In [1]: import numpy as np

In [2]: np.set_printoptions(precision=2, suppress=True, linewidth=100, sign=" ")

In [3]: def tidy(a):
   ...:     return np.round(a, 2) + 0
   ...: 

In [4]: J = np.loadtxt("sample7.csv", delimiter=",")

In [5]: J
Out[5]: 
array([[-1., -1.,  3.,  3.,  1., -3.,  3.,  2., -3., -1.],
       [-1., -1., -1.,  3.,  3.,  1., -3.,  3.,  2., -3.],
       [-3., -1., -1., -1.,  3.,  3.,  1., -3.,  3.,  2.],
       [ 2., -3., -1., -1., -1.,  3.,  3.,  1., -3.,  3.],
       [ 3.,  2., -3., -1., -1., -1.,  3.,  3.,  1., -3.],
       [-3.,  3.,  2., -3., -1., -1., -1.,  3.,  3.,  1.],
       [ 1., -3.,  3.,  2., -3., -1., -1., -1.,  3.,  3.],
       [ 3.,  1., -3.,  3.,  2., -3., -1., -1., -1.,  3.],
       [ 3.,  3.,  1., -3.,  3.,  2., -3., -1., -1., -1.],
       [-1.,  3.,  3.,  1., -3.,  3.,  2., -3., -1., -1.]])

In [6]: q, V = np.linalg.qr(J[:, :6])[0], np.linalg.qr(J[:, 6:])[0]

In [7]: sv = np.linalg.svd(q.T @ V, compute_uv=False)

In [8]: tidy(np.linalg.norm(q @ q.T - V @ V.T, 2))
Out[8]: np.float64(1.0)

In [9]: tidy(np.degrees(np.arccos(sv.clip(0, 1))))
Out[9]: array([ 45.17,  50.28,  62.51,  73.87])

In [10]: tidy(sv)
Out[10]: array([ 0.7 ,  0.64,  0.46,  0.28])

In [11]: (sv > 0.9).sum()
Out[11]: np.int64(0)

In [12]: x0 = np.array([2, 0, 0, 2, 1, 1, 2, 1, 0, 1])

In [13]: target = J @ x0

In [14]: coef, lr = np.zeros(10), 1 / np.linalg.norm(J, 2) ** 2

In [15]: for i in range(12):
    ...:     coef -= lr * J.T @ (J @ coef - target)
    ...:     if i % 2 == 0: print(i, round(np.linalg.norm(J @ coef - target), 2))
    ...: 
0 9.31
2 7.21
4 5.9
6 4.86
8 4.01
10 3.31

In [16]: tidy(np.linalg.cond(J))
Out[16]: np.float64(3.31)

In [17]: tidy(coef)
Out[17]: array([ 1.68, -0.32, -0.32,  1.68,  0.69,  0.68,  1.68,  0.68, -0.32,  0.69])

In [18]: K = np.load("a.npy")

In [19]: K
Out[19]: 
array([[ -6,  -1,   0,  -1,   1,   3],
       [ -3,  16,   0,  -1,  -1,  -1],
       [  0,  -2, -16,   0,   1,   3],
       [  3,   3,   0,  17,  -3,   1],
       [  0,   0,  -2,  -2,   0,   0],
       [  1,  -2,   3,  -3,  -1,  18]])

In [20]: M2 = np.array([[-2, 0, -1],
    ...:     [1, -2, 0],
    ...:     [-1, 0, -1],
    ...:     [-1, 1, -1],
    ...:     [-2, 0, 2],
    ...:     [2, 2, 0],
    ...:     [-1, 2, 0],
    ...:     [-2, 1, 2],
    ...:     [-1, -2, 0],
    ...:     [2, -1, -1]])

In [21]: np.linalg.matrix_rank(np.vstack([J, M2.T]))
Out[21]: np.int64(10)

In [22]: M2.T @ J.T
Out[22]: 
array([[-19., -16.,  13.,   7., -16.,   4.,   0.,  -5.,   1.,  16.],
       [ 14.,   3.,  -2.,  21.,   3., -17.,  -6.,  -9.,  -9.,   5.],
       [  2.,  14.,   3.,  -3.,   8.,   7., -17.,  -4.,   4., -14.]])

In [23]: W0 = np.load("w.npy")

In [24]: W0
Out[24]: 
array([[-0.2 , -0.2 ,  0.9 , -0.28],
       [-0.8 ,  0.5 , -1.2 ,  0.84],
       [-0.4 , -0.8 , -1.3 , -1.76],
       [-1.  ,  0.4 , -0.8 ,  0.87],
       [-0.3 , -0.7 , -1.3 , -1.42],
       [-1.  ,  0.4 ,  1.5 ,  0.58],
       [ 1.7 ,  3.3 ,  1.5 ,  6.76],
       [-0.2 , -1.7 ,  0.6 , -3.46],
       [ 0.8 ,  0.2 ,  1.7 ,  0.45],
       [-1.6 ,  1.6 ,  0.7 ,  3.29],
       [-0.5 , -0.5 ,  0.1 , -0.87],
       [ 0.6 , -0.5 ,  0.8 , -1.04],
       [-0.4 ,  0.4 , -0.8 ,  0.78],
       [-0.9 , -1.6 ,  1.2 , -3.16],
       [-1.2 ,  1.2 , -1.8 ,  2.47],
       [ 0.8 , -0.5 , -1.1 , -1.08],
       [-0.3 , -0.6 ,  0.2 , -1.31],
       [-1.3 ,  1.6 , -0.2 ,  3.26],
       [-2.1 , -0.5 ,  0.7 , -1.08],
       [ 0.2 , -0.1 ,  0.4 , -0.1 ],
       [ 1.5 , -0.2 ,  1.  , -0.32],
       [ 0.  ,  0.2 ,  1.  ,  0.26],
       [-0.7 ,  0.8 ,  0.5 ,  1.73],
       [ 0.5 , -1.  , -1.2 , -2.05],
       [-1.1 , -1.9 , -0.2 , -3.76],
       [ 0.6 ,  0.8 , -3.1 ,  1.63],
       [ 0.4 ,  0.3 ,  0.7 ,  0.57],
       [ 0.1 , -0.2 ,  0.8 , -0.46],
       [ 1.  , -0.7 , -0.1 , -1.45],
       [ 1.3 ,  0.9 ,  1.3 ,  1.78],
       [ 0.7 , -0.8 ,  0.8 , -1.61],
       [-0.7 ,  0.7 ,  0.4 ,  1.51],
       [ 1.  ,  0.3 ,  0.7 ,  0.64],
       [ 1.  ,  1.4 , -1.3 ,  2.78],
       [-1.3 , -0.2 ,  1.7 , -0.43]])

In [25]: cov = np.cov(W0, rowvar=False)

In [26]: tidy(cov)
Out[26]: 
array([[ 0.9 ,  0.13,  0.07,  0.26],
       [ 0.13,  1.08,  0.  ,  2.19],
       [ 0.07,  0.  ,  1.29,  0.  ],
       [ 0.26,  2.19,  0.  ,  4.46]])

In [27]: tidy(np.corrcoef(W0[:, 3], W0[:, 0])[0, 1])
Out[27]: np.float64(0.13)

In [28]: np.median(W0, axis=0)
Out[28]: array([-0.2, -0.1,  0.5, -0.1])

In [29]: cen = W0 - W0.mean(axis=0)

In [30]: V = np.linalg.svd(cen)[2][:3]

In [31]: M2 = cen - cen @ V.T @ V

In [32]: tidy(np.diag(V.T @ V))
Out[32]: array([ 1.  ,  0.19,  1.  ,  0.81])

In [33]: np.linalg.norm(M2, axis=1).round(6).argmax()
Out[33]: np.int64(5)

In [34]: tidy((cen @ V.T).std(axis=0))
Out[34]: array([ 2.32,  1.12,  0.92])

In [35]: tidy(np.cov(cen @ V.T, rowvar=False))
Out[35]: 
array([[ 5.55,  0.  ,  0.  ],
       [ 0.  ,  1.3 ,  0.  ],
       [ 0.  ,  0.  ,  0.87]])

In [36]: E = np.loadtxt("test11.csv", delimiter=",")

In [37]: tidy(E)
Out[37]: 
array([[ 1.55, -0.2 ,  0.11, -0.19, -0.3 , -0.12, -0.43,  0.09, -0.15,  0.23,  0.48],
       [-0.2 ,  1.13,  0.34, -0.72,  0.52,  0.01, -0.36,  0.22, -0.18, -0.24, -0.39],
       [ 0.11,  0.34,  1.99,  0.28, -0.1 , -0.14,  0.01, -0.03, -0.1 ,  0.01, -0.17],
       [-0.19, -0.72,  0.28,  1.74,  0.01,  0.16, -0.51,  0.17, -0.44,  0.04,  0.23],
       [-0.3 ,  0.52, -0.1 ,  0.01,  1.62, -0.82, -0.41, -0.01,  0.56,  0.14, -0.04],
       [-0.12,  0.01, -0.14,  0.16, -0.82,  2.08,  0.24,  0.33,  0.22, -0.15, -0.06],
       [-0.43, -0.36,  0.01, -0.51, -0.41,  0.24,  1.35,  0.08,  0.72,  0.49, -0.36],
       [ 0.09,  0.22, -0.03,  0.17, -0.01,  0.33,  0.08,  1.88, -0.09,  0.23, -0.14],
       [-0.15, -0.18, -0.1 , -0.44,  0.56,  0.22,  0.72, -0.09,  1.99, -0.24,  0.52],
       [ 0.23, -0.24,  0.01,  0.04,  0.14, -0.15,  0.49,  0.23, -0.24,  1.35, -0.04],
       [ 0.48, -0.39, -0.17,  0.23, -0.04, -0.06, -0.36, -0.14,  0.52, -0.04,  2.32]])

In [38]: w1 = np.array([[-2, 1, -2, 2, 0],
    ...:     [-2, 3, -3, -1, -3],
    ...:     [3, -3, -1, 2, -3],
    ...:     [-2, 2, -1, -1, 1],
    ...:     [0, -1, -3, 0, 3],
    ...:     [-2, -1, 2, 0, -3],
    ...:     [1, 1, 3, -1, -3],
    ...:     [1, -3, 2, 2, 1],
    ...:     [0, 1, -1, -1, 0],
    ...:     [-2, -3, 2, -1, 1],
    ...:     [-3, -1, -1, 2, -2]])

In [39]: coef = np.array([7, 9, 5, 4, 5])

In [40]: act = np.maximum(E @ w1 + coef, 0)

In [41]: (act > 0).astype(int)
Out[41]: 
array([[ 1,  1,  1,  1,  1],
       [ 1,  1,  1,  1,  1],
       [ 1,  1,  1,  1,  0],
       [ 1,  1,  1,  1,  1],
       [ 1,  1,  0,  1,  1],
       [ 1,  1,  1,  1,  0],
       [ 1,  1,  1,  1,  1],
       [ 1,  1,  1,  1,  1],
       [ 1,  1,  1,  1,  1],
       [ 1,  1,  1,  1,  1],
       [ 0,  1,  1,  1,  1]])

In [42]: tidy((act > 0).mean(axis=0))
Out[42]: array([ 0.91,  1.  ,  0.91,  1.  ,  0.82])

In [43]: cent = np.array([[0, 3, 5], [1, 0, 1], [1, 1, 2], [1, 5, 5], [1, 0, 3]])

In [44]: w1 @ cent
Out[44]: 
array([[  1,   2,  -3],
       [ -4, -14, -27],
       [ -5,  18,  11],
       [  1, -12, -12],
       [ -1,  -3,   2],
       [ -2,  -4, -16],
       [  0,   1,  -2],
       [  2,  15,  19],
       [ -1,  -6,  -6],
       [ -1,  -9, -11],
       [ -2,   0, -14]])

In [45]: (act @ cent).round(6).argmax(axis=1)
Out[45]: array([ 2,  2,  2,  2,  2,  2,  2,  2,  2,  2,  2])

In [46]: np.unique(E.round(6), axis=0).shape
Out[46]: (11, 11)

In [47]: np.linalg.lstsq(E[:-1].T, E[-1])[2]
Out[47]: np.int32(9)

In [48]: tidy(E @ np.linalg.pinv(E) @ E)
Out[48]: 
array([[ 1.55, -0.2 ,  0.11, -0.19, -0.3 , -0.12, -0.43,  0.09, -0.15,  0.23,  0.48],
       [-0.2 ,  1.13,  0.34, -0.72,  0.52,  0.01, -0.36,  0.22, -0.18, -0.24, -0.39],
       [ 0.11,  0.34,  1.99,  0.28, -0.1 , -0.14,  0.01, -0.03, -0.1 ,  0.01, -0.17],
       [-0.19, -0.72,  0.28,  1.74,  0.01,  0.16, -0.51,  0.17, -0.44,  0.04,  0.23],
       [-0.3 ,  0.52, -0.1 ,  0.01,  1.62, -0.82, -0.41, -0.01,  0.56,  0.14, -0.04],
       [-0.12,  0.01, -0.14,  0.16, -0.82,  2.08,  0.24,  0.33,  0.22, -0.15, -0.06],
       [-0.43, -0.36,  0.01, -0.51, -0.41,  0.24,  1.35,  0.08,  0.72,  0.49, -0.36],
       [ 0.09,  0.22, -0.03,  0.17, -0.01,  0.33,  0.08,  1.88, -0.09,  0.23, -0.14],
       [-0.15, -0.18, -0.1 , -0.44,  0.56,  0.22,  0.72, -0.09,  1.99, -0.24,  0.52],
       [ 0.23, -0.24,  0.01,  0.04,  0.14, -0.15,  0.49,  0.23, -0.24,  1.35, -0.04],
       [ 0.48, -0.39, -0.17,  0.23, -0.04, -0.06, -0.36, -0.14,  0.52, -0.04,  2.32]])

In [49]: np.allclose(E[:-1].T @ np.linalg.lstsq(E[:-1].T, E[-1])[0], E[-1])
Out[49]: True

In [50]: tidy(np.trace(np.linalg.pinv(E) @ E))
Out[50]: np.float64(9.0)

In [51]: np.linalg.matrix_rank(E, rtol=0.1)
Out[51]: np.int64(9)

In [52]: np.argsort(-np.linalg.norm(E, axis=0).round(6), kind="stable")[:3]
Out[52]: array([ 10,   8,   5])

In [53]: evals, V = np.linalg.eigh(E)

In [54]: x0 = np.array([5, 4, -1, -5, -4, 1, 1, -5, 4, 4, 0])

In [55]: tidy(V * np.abs(evals) @ V.T)
Out[55]: 
array([[ 1.55, -0.2 ,  0.11, -0.19, -0.3 , -0.12, -0.43,  0.09, -0.15,  0.23,  0.48],
       [-0.2 ,  1.13,  0.34, -0.72,  0.52,  0.01, -0.36,  0.22, -0.18, -0.24, -0.39],
       [ 0.11,  0.34,  1.99,  0.28, -0.1 , -0.14,  0.01, -0.03, -0.1 ,  0.01, -0.17],
       [-0.19, -0.72,  0.28,  1.74,  0.01,  0.16, -0.51,  0.17, -0.44,  0.04,  0.23],
       [-0.3 ,  0.52, -0.1 ,  0.01,  1.62, -0.82, -0.41, -0.01,  0.56,  0.14, -0.04],
       [-0.12,  0.01, -0.14,  0.16, -0.82,  2.08,  0.24,  0.33,  0.22, -0.15, -0.06],
       [-0.43, -0.36,  0.01, -0.51, -0.41,  0.24,  1.35,  0.08,  0.72,  0.49, -0.36],
       [ 0.09,  0.22, -0.03,  0.17, -0.01,  0.33,  0.08,  1.88, -0.09,  0.23, -0.14],
       [-0.15, -0.18, -0.1 , -0.44,  0.56,  0.22,  0.72, -0.09,  1.99, -0.24,  0.52],
       [ 0.23, -0.24,  0.01,  0.04,  0.14, -0.15,  0.49,  0.23, -0.24,  1.35, -0.04],
       [ 0.48, -0.39, -0.17,  0.23, -0.04, -0.06, -0.36, -0.14,  0.52, -0.04,  2.32]])

In [56]: tidy(x0 @ E @ x0)
Out[56]: np.float64(232.9)

In [57]: tidy(np.abs(E).sum(axis=1).max()), tidy(np.abs(evals).max())
Out[57]: (np.float64(5.19), np.float64(3.0))

In [58]: t3 = np.stack([E, -2 * E, E[::-1]])

In [59]: tidy(np.linalg.det(t3))
Out[59]: array([ 0.,  0.,  0.])

In [60]: np.linalg.matrix_rank(t3.reshape(3, -1))
Out[60]: np.int64(2)

In [61]: np.linalg.matrix_rank(t3)
Out[61]: array([ 9,  9,  9])

In [62]: (t3 @ E.T).shape
Out[62]: (3, 11, 11)

In [63]: m1 = np.loadtxt("dump.csv", delimiter=",")

In [64]: m1
Out[64]: 
array([[ 4.,  1.,  1.,  1.,  1.,  1.,  1.,  1.,  1.,  1.,  1.],
       [ 1.,  4.,  1.,  1.,  1.,  1.,  1.,  1.,  1.,  1.,  1.],
       [ 1.,  1.,  4.,  1.,  1.,  1.,  1.,  1.,  1.,  1.,  1.],
       [ 1.,  1.,  1.,  4.,  1.,  1.,  1.,  1.,  1.,  1.,  1.],
       [ 1.,  1.,  1.,  1.,  4.,  1.,  1.,  1.,  1.,  1.,  1.],
       [ 1.,  1.,  1.,  1.,  1.,  4.,  1.,  1.,  1.,  1.,  1.],
       [ 1.,  1.,  1.,  1.,  1.,  1.,  4.,  1.,  1.,  1.,  1.],
       [ 1.,  1.,  1.,  1.,  1.,  1.,  1.,  4.,  1.,  1.,  1.],
       [ 1.,  1.,  1.,  1.,  1.,  1.,  1.,  1.,  4.,  1.,  1.],
       [ 1.,  1.,  1.,  1.,  1.,  1.,  1.,  1.,  1.,  4.,  1.],
       [ 1.,  1.,  1.,  1.,  1.,  1.,  1.,  1.,  1.,  1.,  4.]])

In [65]: evals, V = np.linalg.eigh(m1)

In [66]: (evals > 1e-8).sum(), (evals < -1e-8).sum()
Out[66]: (np.int64(11), np.int64(0))

In [67]: np.unique(evals.round(6) + 0, return_counts=True)[1]
Out[67]: array([ 10,   1])

In [68]: tidy(evals)
Out[68]: array([  3.,   3.,   3.,   3.,   3.,   3.,   3.,   3.,   3.,   3.,  14.])

In [69]: tidy(evals.sum()), np.trace(m1)
Out[69]: (np.float64(44.0), np.float64(44.0))

In [70]: tidy(np.linalg.eigvalsh(m1 + -1 * np.eye(11)))
Out[70]: array([  2.,   2.,   2.,   2.,   2.,   2.,   2.,   2.,   2.,   2.,  13.])
